In [1]: import numpy as np

In [2]: import numpy.linalg as la

In [3]: np.set_printoptions(suppress=True, linewidth=160)

In [4]: def rd(a):
   ...:     return np.round(a, 3) + 0
   ...: 

In [5]: A = np.load("run15.npy")

In [6]: rd(A)
Out[6]: 
array([[-0.919, -1.706,  1.631,  1.936, -0.151,  0.003, -0.96 ],
       [-1.706, -0.423,  0.591, -0.63 , -0.006,  0.   , -1.01 ],
       [ 1.631,  0.591, -1.48 , -1.766,  1.929,  0.974, -0.488],
       [ 1.936, -0.63 , -1.766,  0.993,  0.336,  0.158,  0.483],
       [-0.151, -0.006,  1.929,  0.336,  1.312,  1.477, -0.298],
       [ 0.003,  0.   ,  0.974,  0.158,  1.477,  1.885,  0.051],
       [-0.96 , -1.01 , -0.488,  0.483, -0.298,  0.051, -0.367]])

In [7]: A[7]
IndexError: index 7 is out of bounds for axis 0 with size 7


In [8]: print(rd(la.svd(A, compute_uv=False)))
[5. 4. 3. 2. 1. 0. 0.]

In [9]: rd(A.sum(axis=1))
Out[9]: array([-0.167, -3.184,  1.391,  1.511,  4.6  ,  4.547, -2.588])

In [10]: evals, V = la.eigh(A)

In [11]: np.unique(evals.round(6) + 0, return_counts=True)[1]
Out[11]: array([1, 1, 2, 1, 1, 1])

In [12]: print((evals > 1e-8).sum(), (evals < -1e-8).sum())
3 2

In [13]: rd(la.eigvalsh(A + -1 * np.eye(7)))
Out[13]: array([-6., -3., -1., -1.,  0.,  2.,  3.])

In [14]: left, sigma, Vh = la.svd(A)

In [15]: rd(sigma)
Out[15]: array([5., 4., 3., 2., 1., 0., 0.])

In [16]: M2 = left[:, :5] @ np.diag(sigma[:5]) @ Vh[:5]

In [17]: la.matrix_rank(A, rtol=0.05)
Out[17]: np.int64(5)

In [18]: print(rd(la.norm(A - M2, 2)), rd(sigma[5]))
0.0 0.0

In [19]: rd(np.abs(A - M2).max())
Out[19]: np.float64(0.0)

In [20]: rd(M2)
Out[20]: 
array([[-0.919, -1.706,  1.631,  1.936, -0.151,  0.003, -0.96 ],
       [-1.706, -0.423,  0.591, -0.63 , -0.006,  0.   , -1.01 ],
       [ 1.631,  0.591, -1.48 , -1.766,  1.929,  0.974, -0.488],
       [ 1.936, -0.63 , -1.766,  0.993,  0.336,  0.158,  0.483],
       [-0.151, -0.006,  1.929,  0.336,  1.312,  1.477, -0.298],
       [ 0.003,  0.   ,  0.974,  0.158,  1.477,  1.885,  0.051],
       [-0.96 , -1.01 , -0.488,  0.483, -0.298,  0.051, -0.367]])

In [21]: print(rd(la.norm(A - M2) / la.norm(A)))
0.0

In [22]: arr = np.load("w.npy")

In [23]: arr
Out[23]: 
array([[-1.115, -0.064,  0.106, -0.419,  0.158],
       [-0.064, -2.995, -0.069, -0.01 , -0.026],
       [ 0.106, -0.069, -1.383,  0.584,  0.512],
       [-0.419, -0.01 ,  0.584, -2.678,  0.154],
       [ 0.158, -0.026,  0.512,  0.154, -2.83 ]])

In [24]: rd(la.norm(arr, 2))
Out[24]: np.float64(3.001)

In [25]: rd(la.norm(arr, axis=0))
Out[25]: array([1.208, 2.997, 1.591, 2.777, 2.885])

In [26]: la.norm(arr, axis=1).argmax()
Out[26]: np.int64(1)

In [27]: print(rd(la.norm(arr, "nuc")))
11.001

In [28]: rd(la.norm(arr, axis=1))
Out[28]: array([1.208, 2.997, 1.591, 2.777, 2.885])

In [29]: rd(la.norm(arr[4], 1)), rd(la.norm(arr[4], np.inf))
Out[29]: (np.float64(3.68), np.float64(2.83))

In [30]: r0 = np.array([2, 1])

In [31]: rd(np.correlate(arr[1], arr[0], "full"))
Out[31]: array([-0.01 , -0.446,  1.237, -0.286,  0.256,  3.354,  0.075,  0.013,  0.029])

In [32]: rd(np.convolve(arr[1], r0))
Out[32]: array([-0.128, -6.054, -3.133, -0.089, -0.062, -0.026])

In [33]: rd(np.cross(arr[1, :3], arr[0, :3]))
Out[33]: array([-0.322,  0.084, -3.335])

In [34]: np.polyval(r0, arr[1])
Out[34]: array([ 0.872, -4.99 ,  0.862,  0.98 ,  0.948])

In [35]: w1 = np.array([[1, -3], [1, 0], [1, 0], [2, 3], [-1, -2], [-3, 2], [1, -1]])

In [36]: coef = np.array([2, 0])

In [37]: H = np.maximum(A @ w1 + coef, 0)

In [38]: la.matrix_rank(H)
Out[38]: np.int64(2)

In [39]: print(rd(H))
[[4.058 9.833]
 [0.    4.251]
 [0.    0.   ]
 [3.2   0.   ]
 [0.    2.088]
 [0.    1.229]
 [0.285 5.396]]

In [40]: rd((H > 0).mean(axis=0))
Out[40]: array([0.429, 0.714])

In [41]: Z = np.array([[6, 6], [0, 3]])

In [42]: (H @ Z).round(6).argmax(axis=1)
Out[42]: array([1, 1, 0, 0, 1, 1, 1])

In [43]: Z = np.array([[-0.8, 0.6, -1.8, 0.4, 0.2, 0.9, 0.1, 1.3, -1.3, 1.8, 1.6, -0.3, 0.1, 0.4],
    ...:     [1.3, -0.7, -0.8, 1.5, 2.5, 1.0, -0.8, -0.1, 1.0, 0.1, 0.4, -1.7, -1.6, -0.3]])

In [44]: rng = np.random.default_rng(606)

In [45]: M = np.array([[-2, -2],
    ...:     [1, 1],
    ...:     [-2, 1],
    ...:     [1, 1],
    ...:     [-1, 0],
    ...:     [2, -1],
    ...:     [0, 0],
    ...:     [2, -1],
    ...:     [-2, 0],
    ...:     [1, -2],
    ...:     [-2, 1],
    ...:     [0, 1],
    ...:     [1, 1]]) @ Z + 0.02 * rng.normal(size=(13, 14))

In [46]: rd(M)
Out[46]: 
array([[-0.995,  0.232,  5.207, -3.781, -5.385, -3.785,  1.372, -2.376,  0.612, -3.827, -4.014,  3.992,  3.038, -0.17 ],
       [ 0.498, -0.113, -2.621,  1.88 ,  2.686,  1.889, -0.689,  1.196, -0.323,  1.91 ,  2.005, -2.018, -1.51 ,  0.121],
       [ 2.904, -1.899,  2.79 ,  0.676,  2.095, -0.782, -0.983, -2.676,  3.645, -3.486, -2.784, -1.105, -1.793, -1.088],
       [ 0.489, -0.085, -2.609,  1.902,  2.692,  1.907, -0.666,  1.213, -0.297,  1.864,  2.006, -2.019, -1.465,  0.093],
       [ 0.776, -0.617,  1.806, -0.44 , -0.204, -0.892, -0.088, -1.308,  1.279, -1.781, -1.59 ,  0.287, -0.097, -0.404],
       [-2.886,  1.881, -2.826, -0.694, -2.09 ,  0.79 ,  0.997,  2.668, -3.626,  3.5  ,  2.794,  1.11 ,  1.792,  1.113],
       [-0.026,  0.002, -0.003, -0.014,  0.007,  0.002, -0.02 ,  0.02 ,  0.042, -0.015, -0.005,  0.   ,  0.014,  0.014],
       [-2.892,  1.92 , -2.809, -0.707, -2.09 ,  0.797,  0.987,  2.696, -3.601,  3.457,  2.778,  1.103,  1.816,  1.107],
       [ 1.616, -1.204,  3.562, -0.798, -0.406, -1.791, -0.191, -2.612,  2.617, -3.58 , -3.206,  0.617, -0.209, -0.787],
       [-3.4  ,  1.965, -0.19 , -2.602, -4.82 , -1.094,  1.702,  1.519, -3.295,  1.585,  0.79 ,  3.118,  3.304,  0.992],
       [ 2.859, -1.918,  2.814,  0.716,  2.132, -0.791, -1.053, -2.694,  3.615, -3.471, -2.809, -1.098, -1.775, -1.116],
       [ 1.301, -0.694, -0.82 ,  1.473,  2.496,  0.988, -0.797, -0.067,  0.997,  0.126,  0.407, -1.72 , -1.622, -0.33 ],
       [ 0.486, -0.115, -2.596,  1.916,  2.67 ,  1.866, -0.711,  1.191, -0.294,  1.92 ,  1.985, -2.036, -1.523,  0.077]])

In [47]: x = np.array([2, 1, 0, 4, 5, 9, 7, 1, 7, 3, 6, 8, 5, 6])

In [48]: np.sign((M @ x).round(6))
Out[48]: array([-1.,  1., -1.,  1., -1.,  1.,  1.,  1., -1., -1., -1.,  1.,  1.])

In [49]: la.norm(M @ x) <= la.norm(M, 2) * la.norm(x) + 1e-9
Out[49]: np.True_

In [50]: rd(M @ np.eye(14)[2])
Out[50]: array([ 5.207, -2.621,  2.79 , -2.609,  1.806, -2.826, -0.003, -2.809,  3.562, -0.19 ,  2.814, -0.82 , -2.596])

In [51]: r0, r1 = M[11], M[10]

In [52]: print(rd(r0 @ r1))
16.512

In [53]: rd(r0 @ r0)
Out[53]: np.float64(19.733)

In [54]: pr = (r0 @ r1) / (r0 @ r0) * r0

In [55]: rd(la.norm(r0 + r1) ** 2 + la.norm(r0 - r1) ** 2)
Out[55]: np.float64(184.316)

In [56]: la.matrix_rank(np.outer(r0, r1))
Out[56]: np.int64(1)

In [57]: print(rd((r1 - pr) @ r0))
0.0

In [58]: mat = np.load("layer0.npy")

In [59]: rd(mat)
Out[59]: 
array([[ -2.35 ,  -3.592,   7.484,   1.517,   1.976,   6.465,   8.644,   2.836,   3.728,   4.071,  -1.16 ,  -4.656,   7.529, -10.247,  -4.358],
       [ -5.02 ,   4.182,   9.283,   5.415, -11.9  ,   1.715,   5.997,  -1.848,  -0.141,   2.435,  -2.413,  -2.424,   5.569,  -4.222,  -1.832],
       [ -6.042,   3.185,   5.629,  -3.339,  -4.212,   8.993,   6.895,   6.194,   5.873,   7.773,   5.443,  -3.1  ,  10.433,   6.419,   0.706],
       [ -5.568,   1.443,   7.7  ,  -1.374,  -1.164,   6.992,  11.907,   6.191,   4.418,   3.558,  -1.532,  -5.86 ,   3.858,  -5.605,  -0.204],
       [  3.499,  -2.865,   2.811,  -2.25 ,  12.179,   4.498,  11.769,   6.617,   7.304,   0.295,  -0.519, -12.009,   0.896, -10.003,  -8.665],
       [ -0.31 ,   1.753,   5.632,   3.926,  -5.534,   1.976,   3.058,  -1.623,   2.296,   3.373,   2.015,  -3.923,   8.343,  -0.909,  -6.116],
       [  4.747,  -1.062,   2.793,   3.959,   0.627,   0.952,   0.858,  -2.477,   3.718,   2.87 ,   4.183,  -5.848,   9.387,  -1.332, -11.041],
       [ -4.262,   0.585,   7.943,   4.079,  -9.058,   5.054,   2.368,  -1.593,   1.541,   6.555,   2.553,   0.014,  12.732,  -0.35 ,  -2.784],
       [ -3.639,   1.447,   7.313,   2.409,  -5.833,   4.585,   5.781,   0.823,   2.54 ,   4.467,   0.81 ,  -3.074,   8.262,  -2.355,  -2.819],
       [  1.309,   4.608,   4.192,   2.667,  -3.753,  -0.267,   5.659,  -0.06 ,   3.071,   0.287,   0.675,  -7.784,   2.655,  -0.668,  -6.89 ],
       [ -3.353,   4.013,   4.711,  -0.483,  -6.688,   5.77 ,   3.151,   2.264,   4.569,   6.814,   6.332,  -2.755,  11.216,   8.064,  -2.244],
       [ -9.387,   1.374,  10.142,   0.234,  -7.724,   8.798,   9.362,   4.268,   2.678,   6.707,  -0.596,  -0.971,   9.007,  -3.405,   2.816],
       [ -4.168,   3.974,   9.254,   5.112,  -9.096,   0.862,   8.726,  -0.763,   0.087,   0.295,  -4.838,  -4.792,   1.797,  -8.222,  -2.493],
       [ -1.085,  -1.53 ,   5.552,  -2.257,   7.515,   6.096,  13.643,   7.436,   6.125,   1.265,  -2.386,  -9.86 ,   0.9  , -10.596,  -4.362],
       [-11.404,   3.503,  10.117,  -1.607,  -9.614,  10.053,   9.98 ,   6.028,   3.324,   7.759,   0.627,  -0.565,   9.215,   0.727,   5.262],
       [ -1.591,   8.111,   3.999,  -2.171,  -2.197,   1.656,  11.555,   5.926,   5.175,  -0.565,  -0.384, -10.739,  -2.543,   1.388,  -2.765],
       [ -3.813,  -4.565,   5.955,  -4.276,   7.602,  11.453,  11.165,   8.852,   7.45 ,   6.862,   2.111,  -5.587,   9.071,  -6.203,  -1.97 ],
       [ -6.307,  -6.082,  11.044,   1.834,   1.959,   9.012,  12.548,   4.293,   2.679,   4.482,  -5.382,  -3.197,   6.881, -17.995,  -1.11 ],
       [ -3.555,  -0.45 ,   7.752,   2.897,  -4.73 ,   5.264,   5.534,   0.474,   2.411,   5.002,   0.57 ,  -2.409,   9.52 ,  -4.459,  -3.235],
       [-10.824,   1.496,  10.849,   0.493, -10.049,   9.66 ,   8.359,   3.817,   2.257,   8.066,   0.148,   0.809,  11.087,  -1.872,   4.038],
       [  1.519,   1.988,   2.502,  -3.248,   6.581,   3.996,  10.981,   6.97 ,   7.193,   0.817,   1.267, -11.376,   0.606,  -2.493,  -6.111],
       [ -7.8  ,  -2.739,   9.372,  -2.135,   1.216,  10.915,  12.854,   7.663,   4.839,   6.202,  -1.719,  -3.637,   7.426,  -9.304,   1.435],
       [ -2.553,  -6.276,   6.893,   0.497,   3.324,   9.447,   5.903,   3.092,   4.845,   7.642,   2.601,  -2.203,  13.475,  -7.114,  -4.378],
       [ -2.612,  -3.02 ,   6.427,   1.177,  -0.971,   7.663,   4.159,   1.679,   4.155,   7.301,   3.664,  -1.854,  13.208,  -2.486,  -4.092],
       [ -6.784,   5.112,   8.436,  -1.679,  -3.126,   5.073,  15.564,   7.396,   3.793,   0.6  ,  -4.885,  -8.193,  -2.197,  -6.979,   1.49 ],
       [  0.25 ,  -8.139,   4.879,  -2.333,  12.043,   9.937,   9.442,   6.627,   7.36 ,   5.816,   1.891,  -6.544,   9.715, -10.596,  -6.469],
       [ -5.14 ,   3.738,   7.451,   0.27 ,  -5.411,   4.918,   9.406,   3.747,   3.288,   3.249,  -0.676,  -5.039,   4.334,  -2.234,  -0.683],
       [ -7.676,   5.909,   6.99 ,  -4.599,  -3.017,   7.651,  14.126,   9.473,   5.693,   3.495,  -0.526,  -7.199,   1.273,   0.32 ,   2.929],
       [  4.883,   2.262,   3.226,   7.479,  -7.156,  -2.502,  -3.092,  -7.075,   1.2  ,   2.293,   4.613,  -3.907,  10.241,   2.495, -11.534],
       [  2.637,  -5.027,   3.876,   1.266,   5.959,   5.476,   4.279,   1.431,   5.345,   4.758,   3.455,  -5.588,  10.602,  -5.744,  -9.043],
       [ -7.884,   0.455,  10.279,   1.874,  -6.886,   7.217,   9.276,   2.785,   1.919,   5.269,  -2.149,  -1.65 ,   7.792,  -6.814,   1.033],
       [ -7.768,  -4.2  ,   8.489,  -3.34 ,   2.261,  13.089,  10.68 ,   8.14 ,   5.98 ,   8.899,   1.66 ,  -2.081,  11.769,  -5.67 ,   1.408],
       [ -1.865,   0.953,   6.511,   2.384,  -3.284,   3.65 ,   6.382,   0.95 ,   2.927,   3.186,   0.234,  -4.742,   6.578,  -4.042,  -4.445]])

In [60]: # looks like rank 5

In [61]: G = np.cov(mat, rowvar=False)

In [62]: rd(np.polyfit(mat[:, 10], mat[:, 0], 1))
Out[62]: array([ 0.57 , -3.723])

In [63]: rd(la.eigvalsh(G)[::-1])
Out[63]: array([84.869, 68.62 , 46.823, 29.414,  0.   ,  0.   ,  0.   ,  0.   ,  0.   ,  0.   ,  0.   ,  0.   ,  0.   ,  0.   ,  0.   ])

In [64]: cen = mat - mat.mean(axis=0)

In [65]: left, sigma, Vh = la.svd(cen, full_matrices=False)

In [66]: rd((sigma ** 2).sum() ** 2 / (sigma ** 4).sum())
Out[66]: np.float64(3.526)

In [67]: print(rd(cen.mean(axis=0)))
[0. 0. 0. 0. 0. 0. 0. 0. 0. 0. 0. 0. 0. 0. 0.]

In [68]: np.searchsorted(np.cumsum(sigma ** 2) / (sigma ** 2).sum(), 0.9) + 1
Out[68]: np.int64(4)

In [69]: rd(Vh[0] * np.sign(Vh[0, np.abs(Vh[0]).argmax()]))
Out[69]: array([ 0.063, -0.245, -0.047, -0.219,  0.627,  0.175,  0.316,  0.306,  0.17 , -0.042, -0.097, -0.212, -0.168, -0.392, -0.036])

In [70]: la.lstsq(mat[:-1].T, mat[-1])[2]
Out[70]: np.int32(5)

In [71]: np.abs(np.diag(la.qr(mat)[1])) > 1e-9
Out[71]: array([ True,  True,  True,  True,  True, False, False, False, False, False, False, False, False, False, False])

In [72]: rd(np.trace(la.pinv(mat) @ mat))
Out[72]: np.float64(5.0)

In [73]: print(np.unique(mat.round(6), axis=0).shape)
(33, 15)

In [74]: np.allclose(mat[:-1].T @ la.lstsq(mat[:-1].T, mat[-1])[0], mat[-1])
Out[74]: True

In [75]: K = np.loadtxt("arr.csv", delimiter=",")

In [76]: K
Out[76]: 
array([[ 3.,  2.,  0.,  0.,  0.,  0.,  0.,  0.,  0.,  0.,  0.,  0.,  0.,  0.,  0.],
       [ 2.,  3.,  2.,  0.,  0.,  0.,  0.,  0.,  0.,  0.,  0.,  0.,  0.,  0.,  0.],
       [ 0.,  2., -1.,  2.,  0.,  0.,  0.,  0.,  0.,  0.,  0.,  0.,  0.,  0.,  0.],
       [ 0.,  0.,  2., -1.,  2.,  0.,  0.,  0.,  0.,  0.,  0.,  0.,  0.,  0.,  0.],
       [ 0.,  0.,  0.,  2.,  3.,  2.,  0.,  0.,  0.,  0.,  0.,  0.,  0.,  0.,  0.],
       [ 0.,  0.,  0.,  0.,  2., -1.,  2.,  0.,  0.,  0.,  0.,  0.,  0.,  0.,  0.],
       [ 0.,  0.,  0.,  0.,  0.,  2., -3.,  2.,  0.,  0.,  0.,  0.,  0.,  0.,  0.],
       [ 0.,  0.,  0.,  0.,  0.,  0.,  2.,  0.,  2.,  0.,  0.,  0.,  0.,  0.,  0.],
       [ 0.,  0.,  0.,  0.,  0.,  0.,  0.,  2., -2.,  2.,  0.,  0.,  0.,  0.,  0.],
       [ 0.,  0.,  0.,  0.,  0.,  0.,  0.,  0.,  2., -1.,  2.,  0.,  0.,  0.,  0.],
       [ 0.,  0.,  0.,  0.,  0.,  0.,  0.,  0.,  0.,  2.,  1.,  2.,  0.,  0.,  0.],
       [ 0.,  0.,  0.,  0.,  0.,  0.,  0.,  0.,  0.,  0.,  2., -2.,  2.,  0.,  0.],
       [ 0.,  0.,  0.,  0.,  0.,  0.,  0.,  0.,  0.,  0.,  0.,  2.,  3.,  2.,  0.],
       [ 0.,  0.,  0.,  0.,  0.,  0.,  0.,  0.,  0.,  0.,  0.,  0.,  2., -3.,  2.],
       [ 0.,  0.,  0.,  0.,  0.,  0.,  0.,  0.,  0.,  0.,  0.,  0.,  0.,  2., -1.]])

In [77]: evals, V = la.eigh(K)

In [78]: np.unique(evals.round(6) + 0, return_counts=True)[1]
Out[78]: array([1, 1, 1, 1, 1, 1, 1, 1, 1, 1, 1, 1, 1, 1, 1])

In [79]: rd(np.abs(V[:, -1]))
Out[79]: array([0.602, 0.723, 0.267, 0.131, 0.152, 0.052, 0.014, 0.006, 0.002, 0.001, 0.   , 0.   , 0.   , 0.   , 0.   ])

In [80]: print((evals > 1e-8).sum(), (evals < -1e-8).sum())
7 8

In [81]: print(rd(evals))
[-5.27  -4.773 -4.231 -3.648 -3.25  -1.388 -0.627 -0.01   0.116  1.77   1.975  2.934  4.421  4.579  5.403]

In [82]: evals.sum(), np.trace(K)
Out[82]: (np.float64(-2.0), np.float64(-2.0))
